>>> import numpy as np
>>> import numpy.linalg as la
>>> np.set_printoptions(precision=2, suppress=True, linewidth=200)
>>> F = np.load("arr.npy")
>>> F
array([[0, 2, 0],
       [0, 0, 0],
       [0, 0, 0]])
>>> def softmax(z):
...     e = np.exp(z - z.max(axis=-1, keepdims=True))
...     return e / e.sum(axis=-1, keepdims=True)
... 
>>> softmax(F).sum(axis=1)
array([1., 1., 1.])
>>> np.round(softmax(10 * F[0]), 2) + 0
array([0., 1., 0.])
>>> S = F @ F.T / np.sqrt(3)
>>> softmax(S).round(6).argmax(axis=1)
array([0, 0, 0])
>>> softmax(S)
array([[0.83, 0.08, 0.08],
       [0.33, 0.33, 0.33],
       [0.33, 0.33, 0.33]])
>>> softmax(S)[0] @ F
array([0.  , 1.67, 0.  ])
>>> F[:, 2] @ F[:, 0]
np.int64(0)
>>> X = np.load("layer7.npy")
>>> X
array([[1.  , 0.  , 0.  , 0.  , 0.  ],
       [0.  , 0.5 , 0.  , 0.  , 0.5 ],
       [0.  , 0.  , 0.33, 0.33, 0.33],
       [0.5 , 0.  , 0.  , 0.5 , 0.  ],
       [0.2 , 0.2 , 0.2 , 0.  , 0.4 ]])
>>> np.round(X @ la.pinv(X) @ X, 2) + 0
array([[1.  , 0.  , 0.  , 0.  , 0.  ],
       [0.  , 0.5 , 0.  , 0.  , 0.5 ],
       [0.  , 0.  , 0.33, 0.33, 0.33],
       [0.5 , 0.  , 0.  , 0.5 , 0.  ],
       [0.2 , 0.2 , 0.2 , 0.  , 0.4 ]])
>>> try:
...     la.inv(X)
... except la.LinAlgError as e:
...     print(repr(e))
... 
LinAlgError('Singular matrix')
>>> np.unique(X.round(6), axis=0).shape
(5, 5)
>>> np.round(la.norm(X, "nuc"), 2)
np.float64(2.97)
>>> round(float(la.norm(X[3] - X[4])), 2)
0.76
>>> round(float(la.norm(X, 2)), 2)
1.18
>>> round(float(la.norm(X, 1)), 2), round(la.norm(X, np.inf), 2)
(1.7, np.float64(1.0))
>>> la.norm(X, axis=0)
array([1.14, 0.54, 0.39, 0.6 , 0.72])
>>> la.norm(X, axis=1)
array([1.  , 0.71, 0.58, 0.71, 0.53])
>>> round(float(la.norm(X, 2) / la.norm(X)), 2)
0.73
>>> la.cond(X) > 100
np.True_
>>> rng = np.random.default_rng(8246)
>>> idx = rng.permutation(5)
>>> idx
array([0, 4, 2, 1, 3])
>>> other = X[idx][:, idx]
>>> np.round(np.sort(np.abs(la.eigvals(other))), 2) + 0
array([0.  , 0.4 , 0.5 , 0.83, 1.  ])
>>> np.allclose(other, X)
False
>>> other
array([[1.  , 0.  , 0.  , 0.  , 0.  ],
       [0.2 , 0.4 , 0.2 , 0.2 , 0.  ],
       [0.  , 0.33, 0.33, 0.  , 0.33],
       [0.  , 0.5 , 0.  , 0.5 , 0.  ],
       [0.5 , 0.  , 0.  , 0.  , 0.5 ]])
>>> np.round(la.det(other), 2), round(float(la.det(X[idx])), 2)
(np.float64(-0.0), 0.0)
>>> O, _ = la.qr(np.array([[2.4, 0.0, -0.9, 0.4],
...     [0.6, -0.9, 2.5, -0.6],
...     [0.1, -1.9, 0.0, -0.6],
...     [-0.9, 2.5, 0.5, 0.1]]))
>>> m1 = O[:, :4]
>>> m1
array([[-0.91,  0.34, -0.13,  0.2 ],
       [-0.23, -0.21,  0.95, -0.05],
       [-0.04, -0.61, -0.11,  0.79],
       [ 0.34,  0.69,  0.26,  0.58]])
>>> round(float(np.einsum("ij,ji->", m1, m1)), 2)
0.41
>>> np.kron(np.eye(2, dtype=int), m1)
array([[-0.91,  0.34, -0.13,  0.2 , -0.  ,  0.  , -0.  ,  0.  ],
       [-0.23, -0.21,  0.95, -0.05, -0.  , -0.  ,  0.  , -0.  ],
       [-0.04, -0.61, -0.11,  0.79, -0.  , -0.  , -0.  ,  0.  ],
       [ 0.34,  0.69,  0.26,  0.58,  0.  ,  0.  ,  0.  ,  0.  ],
       [-0.  ,  0.  , -0.  ,  0.  , -0.91,  0.34, -0.13,  0.2 ],
       [-0.  , -0.  ,  0.  , -0.  , -0.23, -0.21,  0.95, -0.05],
       [-0.  , -0.  , -0.  ,  0.  , -0.04, -0.61, -0.11,  0.79],
       [ 0.  ,  0.  ,  0.  ,  0.  ,  0.34,  0.69,  0.26,  0.58]])
>>> O = m1.astype(float).copy()
>>> for j in range(4):
...     O[:, j] -= O[:, :j] @ (O[:, :j].T @ O[:, j])
...     O[:, j] /= la.norm(O[:, j])
... 
>>> np.round(O.T @ m1, 2) + 0
array([[1., 0., 0., 0.],
       [0., 1., 0., 0.],
       [0., 0., 1., 0.],
       [0., 0., 0., 1.]])
>>> idx = rng.permutation(4)
>>> idx
array([0, 3, 2, 1])
>>> other = m1[idx][:, idx]
>>> np.sort(np.abs(la.eigvals(other)))
array([1., 1., 1., 1.])
>>> x0 = np.array([0, 0, 3, 2])
>>> np.sort(np.abs(np.degrees(np.angle(la.eigvals(m1)))))
array([  0.  , 108.77, 108.77, 180.  ])
>>> [p for p in range(1, 25) if np.allclose(la.matrix_power(m1, p), np.eye(4))]
[]
>>> W1 = np.array([[2, 0, 3, 0], [3, 2, 1, 2], [1, 1, 2, 0], [0, 1, 2, 2]])
>>> c = np.array([-4, 7, 1, -1])
>>> hid = np.maximum(m1 @ W1 + c, 0)
>>> la.matrix_rank(hid)
np.int64(3)
>>> (hid > 0).astype(int)
array([[0, 1, 0, 1],
       [0, 1, 1, 0],
       [0, 1, 1, 0],
       [0, 1, 1, 1]])
>>> Z = np.array([[1, 0], [-1, -2], [2, 1], [-3, 3]])
>>> W1 @ Z
array([[ 8,  3],
       [-3,  3],
       [ 4,  0],
       [-3,  6]])
>>> hid @ Z
array([[ -7.93, -15.27],
       [ -3.65, -13.05],
       [ -3.18, -11.3 ],
       [ -5.05,  -9.41]])
>>> feats = np.loadtxt("x.csv", delimiter=",")
>>> feats.round(2) + 0
array([[ 0.91,  0.05,  0.  , -0.24, -0.14],
       [ 0.05,  0.  ,  0.  , -0.01, -0.01],
       [ 0.  ,  0.  ,  0.  ,  0.  ,  0.  ],
       [-0.24, -0.01,  0.  ,  0.06,  0.04],
       [-0.14, -0.01,  0.  ,  0.04,  0.02]])
>>> try:
...     la.inv(feats)
... except la.LinAlgError as e:
...     print(repr(e))
... 
LinAlgError('Singular matrix')
>>> np.round(feats @ la.pinv(feats) @ feats, 2) + 0
array([[ 0.91,  0.05,  0.  , -0.24, -0.14],
       [ 0.05,  0.  ,  0.  , -0.01, -0.01],
       [ 0.  ,  0.  ,  0.  ,  0.  ,  0.  ],
       [-0.24, -0.01,  0.  ,  0.06,  0.04],
       [-0.14, -0.01,  0.  ,  0.04,  0.02]])
>>> np.unique(feats.round(6), axis=0).shape
(5, 5)
>>> np.abs(np.diag(la.qr(feats)[1])) > 1e-9
array([ True, False, False, False, False])
>>> np.allclose(feats[:-1].T @ la.lstsq(feats[:-1].T, feats[-1])[0], feats[-1])
True
>>> [round(float(x), 2) for x in la.svd(feats, compute_uv=False)[:3]]
[1.0, 0.0, 0.0]
>>> x0 = np.array([2, -2, 1, -2, -4])
>>> feats @ feats @ x0
array([ 2.78,  0.15,  0.  , -0.73, -0.44])
>>> np.eye(5) - feats
array([[ 0.09, -0.05,  0.  ,  0.24,  0.14],
       [-0.05,  1.  ,  0.  ,  0.01,  0.01],
       [ 0.  ,  0.  ,  1.  ,  0.  ,  0.  ],
       [ 0.24,  0.01,  0.  ,  0.94, -0.04],
       [ 0.14,  0.01,  0.  , -0.04,  0.98]])
>>> (x0 - feats @ x0) @ (feats @ x0)
np.float64(0.0)
